>>> import numpy as np
>>> import numpy.linalg as la
>>> np.set_printoptions(suppress=True, linewidth=160)
>>> def tidy(a):
...     return np.round(a, 2) + 0
... 
>>> feats = np.load("dump.npy")
>>> feats
array([[ 8,  6, -1],
       [ 0,  4,  3],
       [ 0,  0,  0]])
>>> left, s, vt = la.svd(feats)
>>> evecs = vt[:(s > 1e-8).sum()]
>>> rng = np.random.default_rng(706)
>>> x = feats[2] + -1 * feats[1] + rng.integers(2) * np.eye(3)[0]
>>> x
array([ 1., -4., -3.])
>>> tidy(la.norm(x - evecs.T @ evecs @ x))
np.float64(0.48)
>>> tidy(la.svd(feats, compute_uv=False))
array([10.32,  4.43,  0.  ])
>>> tidy(np.sort(la.eigvals(feats)))
array([0., 4., 8.])
>>> np.prod(np.diag(feats)), tidy(la.det(feats))
(np.int64(0), np.float64(0.0))
>>> la.matrix_rank(feats - feats[0, 0] * np.eye(3))
np.int64(2)
>>> tidy(np.trace(la.pinv(feats) @ feats))
np.float64(2.0)
>>> np.abs(np.diag(la.qr(feats)[1])) > 1e-9
array([ True,  True, False])
>>> np.allclose(feats[:-1].T @ la.lstsq(feats[:-1].T, feats[-1])[0], feats[-1])
True
>>> np.unique(feats.round(6), axis=0).shape
(3, 3)
>>> m1 = np.array([[3.1, 2.0, 2.0, 4.0],
...     [1.0, 1.1, 5.0, 5.0],
...     [3.0, 2.0, 4.1, 5.0],
...     [3.0, 2.0, 2.0, 4.1]])
>>> tidy(la.norm(m1, 2) / la.norm(m1))
np.float64(0.97)
>>> np.argsort(-la.norm(m1, axis=0).round(6), kind="stable")[:3]
array([3, 2, 0])
>>> la.matrix_rank(m1, rtol=0.1)
np.int64(2)
>>> [round(float(x), 2) for x in la.svd(m1, compute_uv=False)[:3]]
[12.85, 3.01, 0.43]
>>> la.cond(m1) > 100
np.True_
